$ python3 -q
>>> import numpy as np
>>> np.set_printoptions(suppress=True, linewidth=140)
>>> rnd = lambda a: np.round(a, 2) + 0
>>> mat = np.load("a.npy")
>>> mat
array([[ 2.04,  0.91, -3.02],
       [ 2.02,  1.03, -3.03],
       [ 2.04,  0.96, -3.04],
       [ 1.95,  1.02, -2.95],
       [ 2.01,  0.99, -2.89],
       [ 1.98,  0.95, -2.98],
       [ 1.97,  1.07, -2.94],
       [ 2.02,  0.97, -3.13],
       [-2.95, -0.11,  3.03],
       [-3.08,  0.03,  2.94],
       [-3.15,  0.03,  2.94],
       [-3.06,  0.04,  2.95],
       [-2.95,  0.02,  2.96],
       [-3.02,  0.09,  3.08],
       [-3.04, -0.05,  3.07],
       [-3.03, -0.09,  3.04],
       [ 0.93, -0.99,  2.06],
       [ 0.95, -1.06,  2.03],
       [ 0.96, -0.99,  1.94],
       [ 0.99, -1.01,  1.97],
       [ 0.92, -0.96,  1.97],
       [ 0.98, -1.07,  2.1 ],
       [ 1.05, -0.93,  2.02],
       [ 0.99, -1.05,  2.06]])
>>> cen = (mat - mat.mean(axis=0)) / mat.std(axis=0)
>>> np.argwhere(np.abs(cen) > 2)
array([], shape=(0, 2), dtype=int64)
>>> beta = np.linalg.lstsq(np.delete(cen, 2, axis=1), cen[:, 2])[0]
>>> print(rnd(1 - np.var(cen[:, 2] - np.delete(cen, 2, axis=1) @ beta)))
1.0
>>> out = np.array([[-8, 9], [-5, 8], [5, 1]])
>>> F = np.tile(out, (2, 3))
>>> F
array([[-8,  9, -8,  9, -8,  9],
       [-5,  8, -5,  8, -5,  8],
       [ 5,  1,  5,  1,  5,  1],
       [-8,  9, -8,  9, -8,  9],
       [-5,  8, -5,  8, -5,  8],
       [ 5,  1,  5,  1,  5,  1]])
>>> T = np.stack([F, 3 * F, F[::-1]])
>>> (T @ F.T).shape
(3, 6, 6)
>>> np.einsum("bij,cij->bc", T, T)
array([[ 1560,  4680,   162],
       [ 4680, 14040,   486],
       [  162,   486,  1560]])
>>> print(np.linalg.matrix_rank(T))
[2 2 2]
>>> np.allclose(F[:-1].T @ np.linalg.lstsq(F[:-1].T, F[-1])[0], F[-1])
True
>>> print(np.linalg.lstsq(F[:-1].T, F[-1])[2])
2
>>> out = F[0, 0] * F[1:] - np.outer(F[1:, 0], F[0])
>>> out
array([[  0, -19,   0, -19,   0, -19],
       [  0, -53,   0, -53,   0, -53],
       [  0,   0,   0,   0,   0,   0],
       [  0, -19,   0, -19,   0, -19],
       [  0, -53,   0, -53,   0, -53]])
>>> print(rnd(F[:, 0] / F[0, 0]))
[ 1.    0.62 -0.62  1.    0.62 -0.62]
>>> np.linalg.matrix_rank(out), np.linalg.matrix_rank(F)
(np.int64(1), np.int64(2))
>>> np.flatnonzero(~out.round(6).any(axis=1))
array([2])
>>> vec = np.array([0, 2, 2, 2, 0, 1])
>>> a = np.maximum(out @ vec, 0)
>>> a
array([0, 0, 0, 0, 0])
>>> print(np.maximum(out @ vec, 0) - np.maximum(-out @ vec, 0))
[ -95 -265    0  -95 -265]
>>> print(np.maximum(out @ (3 * vec), 0))
[0 0 0 0 0]
>>> out.T @ a
array([0, 0, 0, 0, 0, 0])
>>> K = np.array([[0.01, 0.68, -0.29, -0.53],
...     [-0.62, -0.97, -0.26, 0.35],
...     [0.27, -0.98, 0.87, 0.98],
...     [0.97, 1.0, 0.92, 0.48],
...     [0.1, -0.98, 0.78, 0.96],
...     [-0.19, 0.86, -0.65, -0.85],
...     [-0.46, -0.72, -0.37, -0.14],
...     [-0.03, -0.99, 0.72, 0.94],
...     [-0.74, 0.76, -0.94, -0.98],
...     [0.91, 1.0, 0.26, -0.87],
...     [-0.6, -0.99, -0.06, 0.63],
...     [-0.15, -1.0, 0.85, 0.99],
...     [0.75, 0.18, 0.88, 0.9]])
>>> O, R = np.linalg.qr(K)
>>> print(rnd(R))
[[-1.99 -1.32 -1.57 -0.44]
 [ 0.    2.9  -1.66 -2.53]
 [ 0.    0.   -0.81 -0.96]
 [ 0.    0.    0.   -0.73]]
>>> print(rnd(np.abs(np.diag(R))))
[1.99 2.9  0.81 0.73]
>>> rnd(O.T @ O)
array([[1., 0., 0., 0.],
       [0., 1., 0., 0.],
       [0., 0., 1., 0.],
       [0., 0., 0., 1.]])
>>> O.shape, R.shape
((13, 4), (4, 4))
